$ python -q
>>> import numpy as np
>>> np.set_printoptions(suppress=True, linewidth=120)
>>> tidy = lambda a: np.round(a, 3) + 0
>>> F = np.array([[1, -2, 4, -8], [1, -1, 1, -1], [1, 0, 0, 0]])
>>> print(F)
[[ 1 -2  4 -8]
 [ 1 -1  1 -1]
 [ 1  0  0  0]]
>>> out = F / np.sqrt((F ** 2).mean(axis=1, keepdims=True))
>>> print(np.linalg.matrix_rank(F - F.mean(axis=1, keepdims=True)))
3
>>> print(F - F.mean(axis=1, keepdims=True))
[[ 2.25 -0.75  5.25 -6.75]
 [ 1.   -1.    1.   -1.  ]
 [ 0.75 -0.25 -0.25 -0.25]]
>>> u, v = F[1], F[2]
>>> print(u @ u)
4
>>> pr = (u @ v) / (u @ u) * u
>>> print((v - pr) @ u)
0.0
>>> print(np.linalg.matrix_rank(np.outer(u, v)))
1
>>> mat = np.array([[2, 6, 0], [2, 6, 1], [1, 3, -2], [1, 3, -2]])
>>> print(np.allclose(mat[:-1].T @ np.linalg.lstsq(mat[:-1].T, mat[-1])[0], mat[-1]))
True
>>> print(np.linalg.lstsq(mat[:-1].T, mat[-1])[2])
2
>>> print(np.unique(mat.round(6), axis=0).shape)
(3, 3)
>>> print(tidy(np.trace(np.linalg.pinv(mat) @ mat)))
2.0
>>> print(tidy(mat @ np.linalg.pinv(mat) @ mat))
[[ 2.  6.  0.]
 [ 2.  6.  1.]
 [ 1.  3. -2.]
 [ 1.  3. -2.]]
>>> x = np.array([-1, -1, -2])
>>> print(np.linalg.norm(mat @ x) <= np.linalg.norm(mat, 2) * np.linalg.norm(x) + 1e-9)
True
>>> print(mat @ np.eye(3)[0])
[2. 2. 1. 1.]
>>> print((mat * x).sum(axis=1))
[ -8 -10   0   0]
>>> print(np.einsum("ij,j->i", mat, x))
[ -8 -10   0   0]
>>> print(mat @ x)
[ -8 -10   0   0]
>>> left, sv = np.linalg.svd(mat)
Traceback (most recent call last):
  File "<python-input-25>", line 1, in <module>
    left, sv = np.linalg.svd(mat)
    ^^^^^^^^
ValueError: too many values to unpack (expected 2)
>>> left, sv, Vh = np.linalg.svd(mat, full_matrices=False)
>>> print(tidy(left.T @ mat @ Vh.T))
[[10.022  0.     0.   ]
 [ 0.     2.926  0.   ]
 [ 0.     0.     0.   ]]
>>> print(np.abs(left[:, 0]).round(6).argmax())
0
